$ python -q
>>> import numpy as np
>>> from numpy import linalg as LA
>>> np.set_printoptions(precision=4, suppress=True, linewidth=120)
>>> mat = np.load("case8.npy")
>>> print(mat)
[[ 0.23 -1.07 -0.09  0.01 -2.12]
 [-1.4   0.22  2.54  0.46  0.89]
 [-0.82 -3.3   3.62  0.63 -6.03]
 [-0.5   0.65  4.31 -0.22 -8.35]
 [ 0.72 -1.77  1.57  0.45  2.49]
 [-0.71 -0.27  2.15  0.27 -1.08]]
>>> # rank 4
>>> print(LA.lstsq(mat[:-1].T, mat[-1])[2])
4
>>> print(mat @ LA.pinv(mat) @ mat)
[[ 0.23 -1.07 -0.09  0.01 -2.12]
 [-1.4   0.22  2.54  0.46  0.89]
 [-0.82 -3.3   3.62  0.63 -6.03]
 [-0.5   0.65  4.31 -0.22 -8.35]
 [ 0.72 -1.77  1.57  0.45  2.49]
 [-0.71 -0.27  2.15  0.27 -1.08]]
>>> print(np.unique(mat.round(6), axis=0).shape)
(6, 5)
>>> print(round(float(np.trace(LA.pinv(mat) @ mat)), 4))
4.0
>>> print(np.allclose(mat[:-1].T @ LA.lstsq(mat[:-1].T, mat[-1])[0], mat[-1]))
True
>>> M2 = mat / np.sqrt((mat ** 2).mean(axis=1, keepdims=True))
>>> print(M2[3])
[-0.1185  0.154   1.0215 -0.0521 -1.9789]
>>> print(LA.matrix_rank(M2) == LA.matrix_rank(mat))
True
>>> W1 = np.array([[-3, 2, -2, -3],
...     [3, 1, 1, 1],
...     [2, 2, 0, -1],
...     [-1, -1, -1, 2],
...     [-3, 2, -3, 2]])
>>> b = np.array([3, 2, 2, 1])
>>> act = np.maximum(mat @ W1 + b, 0)
>>> print((act > 0).astype(int))
[[1 0 1 0]
 [1 1 1 1]
 [1 0 1 0]
 [1 0 1 0]
 [0 1 0 1]
 [1 1 1 0]]
>>> print(LA.matrix_rank(act))
4
>>> C = np.array([[-2, -2, 2], [0, -3, 1], [-3, -2, -3], [3, 0, 2]])
>>> print((act @ C).round(6).argmax(axis=1))
[2 2 2 2 2 2]
>>> U, sigma, VT = LA.svd(mat)
>>> V = VT[:(sigma > 1e-8).sum()]
>>> rng = np.random.default_rng(889282)
>>> x = mat[2] + 3 * mat[1] + rng.integers(2) * np.eye(5)[3]
>>> print(x)
[-5.02 -2.64 11.24  3.01 -3.36]
>>> print(np.diag(V.T @ V))
[0.9686 0.9708 0.995  0.0691 0.9965]
>>> print(np.allclose(V.T @ V @ x, x))
False
>>> print(V.T @ V)
[[ 0.9686 -0.0303  0.0126 -0.171   0.0105]
 [-0.0303  0.9708  0.0121 -0.1648  0.0101]
 [ 0.0126  0.0121  0.995   0.0685 -0.0042]
 [-0.171  -0.1648  0.0685  0.0691  0.0573]
 [ 0.0105  0.0101 -0.0042  0.0573  0.9965]]
>>> print(round(LA.norm(x - V.T @ V @ x), 4))
0.9648
>>> print(LA.matrix_rank(np.vstack([mat, x])))
5
>>> E = np.loadtxt("a.csv", delimiter=",")
>>> print(E)
[[-21.7599   4.0037  -4.1238  15.9672  -1.9296]
 [ -2.1572 -32.2565 -41.1591  -0.8736  27.9261]
 [ 11.975  -62.9048 -60.1428   5.9935  36.0284]
 [ 15.9151 -19.939  -23.112  -19.1169  22.0541]
 [ 13.9197  11.9913  25.9298  -1.8843 -18.0809]
 [-10.0032 -37.0965 -31.0476  31.0695   8.0014]
 [  7.972  -56.978  -57.9536   3.9071  36.1151]
 [-50.9729  21.9244   2.8597  33.0945 -10.9846]]
>>> U, sigma, VT = LA.svd(E)
>>> print(sigma)
[159.8273  77.8484  29.4847   0.2287   0.1686]
>>> print(np.argmax(sigma[:-1] / (sigma[1:] + 1e-6)) + 1)
3
>>> M2 = U[:, :3] @ np.diag(sigma[:3]) @ VT[:3]
>>> print(round(LA.norm(E - M2) / LA.norm(E), 4))
0.0016
>>> print(np.round(np.abs(E - M2).max(), 4))
0.0841
>>> print(np.round(LA.norm(E - M2, 2), 4), np.round(sigma[3], 4))
0.2287 0.2287
>>> idx = rng.permutation(5)
>>> M2 = E[:, idx] * rng.choice([-1, 1], 5)
>>> print(M2)
[[  4.0037 -21.7599   4.1238   1.9296 -15.9672]
 [-32.2565  -2.1572  41.1591 -27.9261   0.8736]
 [-62.9048  11.975   60.1428 -36.0284  -5.9935]
 [-19.939   15.9151  23.112  -22.0541  19.1169]
 [ 11.9913  13.9197 -25.9298  18.0809   1.8843]
 [-37.0965 -10.0032  31.0476  -8.0014 -31.0695]
 [-56.978    7.972   57.9536 -36.1151  -3.9071]
 [ 21.9244 -50.9729  -2.8597  10.9846 -33.0945]]
>>> U, _, VT = LA.svd(E.T @ M2)
>>> print(idx)
[1 0 2 4 3]
>>> K = np.load("w.npy")
>>> print(K)
[[0 0 0 1 0 0 0 1 1]
 [0 0 1 0 0 0 0 1 0]
 [0 1 0 0 0 1 1 1 0]
 [1 0 0 0 0 0 0 0 0]
 [0 0 0 0 0 1 1 0 0]
 [0 0 1 0 1 0 0 0 0]
 [0 0 1 0 1 0 0 0 0]
 [1 1 1 0 0 0 0 0 1]
 [1 0 0 0 0 0 0 1 0]]
>>> idx = rng.permutation(9)
>>> print(idx)
[8 1 3 6 2 4 5 7 0]
>>> M2 = K[idx][:, idx]
>>> print(np.trace(M2))
0
>>> print(round(LA.det(M2), 4), round(LA.det(K[idx]), 4))
0.0 0.0
>>> print([round(float(LA.det(K[:i, :i])), 2) + 0 for i in range(1, 10)])
[0.0, 0.0, 0.0, 1.0, 0.0, -1.0, 0.0, 0.0, 0.0]
>>> print(np.argsort(-LA.norm(K, axis=0).round(6), kind="stable")[:3])
[2 7 0]
>>> print(LA.cond(K) > 100)
True
>>> print([round(float(x), 4) for x in LA.svd(K, compute_uv=False)[:3]])
[2.8108, 2.228, 1.8763]
>>> print(np.round(LA.norm(K, 1), 4), round(LA.norm(K, np.inf), 4))
4.0 4.0
>>> print(LA.norm(K, axis=1).argmax())
2
>>> print(round(float(LA.norm(K[4], 1)), 4), round(float(LA.norm(K[4], np.inf)), 4))
2.0 1.0
>>> print(np.round(LA.norm(K, 2), 4))
2.8108
>>> U, sigma, VT = LA.svd(K)
>>> V = VT[:(sigma > 1e-8).sum()]
>>> x = K[8] + -3 * K[7] + rng.integers(2) * np.eye(9)[1]
>>> print(x)
[-2. -2. -3.  0.  0.  0.  0.  1. -3.]
>>> print(np.diag(V.T @ V))
[1.  1.  1.  1.  1.  0.5 0.5 1.  1. ]
>>> X = np.load("data.npy")
>>> print(X)
[[ 4.     -2.1223 -1.1223 -3.1223]
 [ 4.      2.1209  3.1209  1.1209]
 [ 4.     -1.7453 -0.7453 -2.7453]
 [ 4.      1.5917  2.5917  0.5917]
 [ 4.      1.1651  2.1651  0.1651]
 [ 4.     -2.1861 -1.1861 -3.1861]
 [ 4.      0.2505  1.2505 -0.7495]
 [ 4.     -0.285   0.715  -1.285 ]
 [ 4.      0.616   1.616  -0.384 ]
 [ 4.     -0.2441  0.7559 -1.2441]
 [ 4.      2.0518  3.0518  1.0518]
 [ 4.     -0.0943  0.9057 -1.0943]
 [ 4.      0.4032  1.4032 -0.5968]
 [ 4.     -0.0928  0.9072 -1.0928]
 [ 4.      6.0683  7.0683  5.0683]
 [ 4.      3.1583  4.1583  2.1583]
 [ 4.     -3.7256 -2.7256 -4.7256]
 [ 4.      1.0709  2.0709  0.0709]
 [ 4.      4.1214  5.1214  3.1214]
 [ 4.      0.477   1.477  -0.523 ]]
>>> x = np.array([-3, 0, 0, 0])
>>> h = np.maximum(X @ x, 0)
>>> print(np.maximum(X @ (3 * x), 0))
[0. 0. 0. 0. 0. 0. 0. 0. 0. 0. 0. 0. 0. 0. 0. 0. 0. 0. 0. 0.]
>>> print(LA.lstsq(X[:-1].T, X[-1])[2])
2
>>> print(np.abs(np.diag(LA.qr(X)[1])) > 1e-9)
[ True  True False False]
>>> print(np.unique(X.round(6), axis=0).shape)
(20, 4)
>>> print(X @ LA.pinv(X) @ X)
[[ 4.     -2.1223 -1.1223 -3.1223]
 [ 4.      2.1209  3.1209  1.1209]
 [ 4.     -1.7453 -0.7453 -2.7453]
 [ 4.      1.5917  2.5917  0.5917]
 [ 4.      1.1651  2.1651  0.1651]
 [ 4.     -2.1861 -1.1861 -3.1861]
 [ 4.      0.2505  1.2505 -0.7495]
 [ 4.     -0.285   0.715  -1.285 ]
 [ 4.      0.616   1.616  -0.384 ]
 [ 4.     -0.2441  0.7559 -1.2441]
 [ 4.      2.0518  3.0518  1.0518]
 [ 4.     -0.0943  0.9057 -1.0943]
 [ 4.      0.4032  1.4032 -0.5968]
 [ 4.     -0.0928  0.9072 -1.0928]
 [ 4.      6.0683  7.0683  5.0683]
 [ 4.      3.1583  4.1583  2.1583]
 [ 4.     -3.7256 -2.7256 -4.7256]
 [ 4.      1.0709  2.0709  0.0709]
 [ 4.      4.1214  5.1214  3.1214]
 [ 4.      0.477   1.477  -0.523 ]]
>>> x = np.array([-7, 4, 9, -2])
>>> print(LA.norm(X @ x) <= LA.norm(X, 2) * LA.norm(x) + 1e-9)
True
>>> arr = np.load("m.npy")
>>> print(arr)
[[ 1.2024  0.1992 -0.3055  0.0811 -0.0436 -0.1523  0.1582 -0.0806 -0.0918]
 [ 0.1992  1.8051 -0.4696 -0.2816  0.4982 -0.2384 -0.7173 -0.2916 -0.3678]
 [-0.3055 -0.4696  0.8892 -0.147  -0.7036  0.1122 -0.1557  0.2013  0.0142]
 [ 0.0811 -0.2816 -0.147   1.8305 -0.3847  0.3689  0.3904 -0.3012  0.2373]
 [-0.0436  0.4982 -0.7036 -0.3847  0.983   0.0251 -0.3769 -0.0919  0.3906]
 [-0.1523 -0.2384  0.1122  0.3689  0.0251  1.1322 -0.6822 -0.2007 -0.2442]
 [ 0.1582 -0.7173 -0.1557  0.3904 -0.3769 -0.6822  1.3044  0.1315 -0.1533]
 [-0.0806 -0.2916  0.2013 -0.3012 -0.0919 -0.2007  0.1315  0.1633  0.1713]
 [-0.0918 -0.3678  0.0142  0.2373  0.3906 -0.2442 -0.1533  0.1713  1.6899]]
>>> # symmetric, so the eigenvalues are real
>>> U, sigma, VT = LA.svd(arr)
>>> V = VT[:(sigma > 1e-8).sum()]
>>> x = arr[8] + -1 * arr[3] + rng.integers(2) * np.eye(9)[5]
>>> print(x)
[-0.1729 -0.0862  0.1612 -1.5932  0.7753  0.3869 -0.5438  0.4725  1.4526]
>>> print(round(float(LA.norm(x - V.T @ V @ x)), 4))
0.5831
>>> print(LA.matrix_rank(np.vstack([arr, x])))
7
>>> print(np.allclose(V.T @ V @ x, x))
False
